In [1]: import numpy as np

In [2]: import numpy.linalg as la

In [3]: np.set_printoptions(precision=3, suppress=True, linewidth=200, sign=" ")

In [4]: mat = np.loadtxt("block1.csv", delimiter=",")

In [5]: print(mat)
[[ -0.5    -4.245  -0.8    -1.      2.4  ]
 [  0.5    -5.83   -1.1    -1.4     1.6  ]
 [ -1.5    10.551   2.2    -1.9     0.5  ]
 [ -0.7    -0.563  -0.1    -1.8     1.   ]
 [  0.1     1.247   0.3     1.      0.2  ]
 [  0.5    -2.132  -0.3     1.2     0.9  ]
 [ -0.6    -1.436  -0.3     0.5     2.2  ]
 [  0.6    -0.782  -0.1     0.9     0.2  ]
 [ -1.      1.202   0.3     0.2    -0.4  ]
 [ -1.1    12.003   2.5     0.2    -1.6  ]
 [ -1.4   -13.     -2.6    -0.6     0.9  ]
 [  0.5     4.649   0.8    -1.      0.2  ]
 [  0.3    -2.362  -0.4    -0.2    -1.3  ]
 [ -0.2    -0.934  -0.2     1.2    -0.1  ]
 [  0.7    -3.357  -0.6     1.5     1.6  ]
 [ -1.1     2.999   0.7     0.7     0.9  ]]

In [6]: z = mat[:, 3] > np.median(mat[:, 3])

In [7]: f = mat[z].mean(axis=0) - mat[~z].mean(axis=0)

In [8]: print(f)
[ 0.544 -0.895 -0.16   1.833  0.476]

In [9]: print(z.astype(int))
[ 0  0  0  0  1  1  1  1  0  0  0  0  0  1  1  1]

In [10]: print(round(float((((mat - mat.mean(axis=0)) @ f > 0) == z).mean()), 3))
0.688

In [11]: E = np.loadtxt("run17.csv", delimiter=",")

In [12]: print(E)
[[ 3.  1.  1.  1.]
 [ 1.  3.  1.  1.]
 [ 1.  1.  3.  1.]
 [ 1.  1.  1.  3.]]

In [13]: low = la.cholesky(E)

In [14]: print(np.round(np.prod(np.diag(low)) ** 2, 3), round(float(la.det(E)), 3))
48.0 48.0

In [15]: arr = np.load("dump.npy")

In [16]: print(arr)
[[ 1.     0.9    0.81   0.729]
 [ 0.9    1.     0.9    0.81 ]
 [ 0.81   0.9    1.     0.9  ]
 [ 0.729  0.81   0.9    1.   ]]

In [17]: print(np.kron(np.eye(2, dtype=int), arr))
[[ 1.     0.9    0.81   0.729  0.     0.     0.     0.   ]
 [ 0.9    1.     0.9    0.81   0.     0.     0.     0.   ]
 [ 0.81   0.9    1.     0.9    0.     0.     0.     0.   ]
 [ 0.729  0.81   0.9    1.     0.     0.     0.     0.   ]
 [ 0.     0.     0.     0.     1.     0.9    0.81   0.729]
 [ 0.     0.     0.     0.     0.9    1.     0.9    0.81 ]
 [ 0.     0.     0.     0.     0.81   0.9    1.     0.9  ]
 [ 0.     0.     0.     0.     0.729  0.81   0.9    1.   ]]

In [18]: print(round(la.eigvals(arr).sum().real, 3))
4.0

In [19]: print(np.einsum("ii->", arr))
4.0

In [20]: print(np.round(la.det(arr[::-1]), 3))
0.007
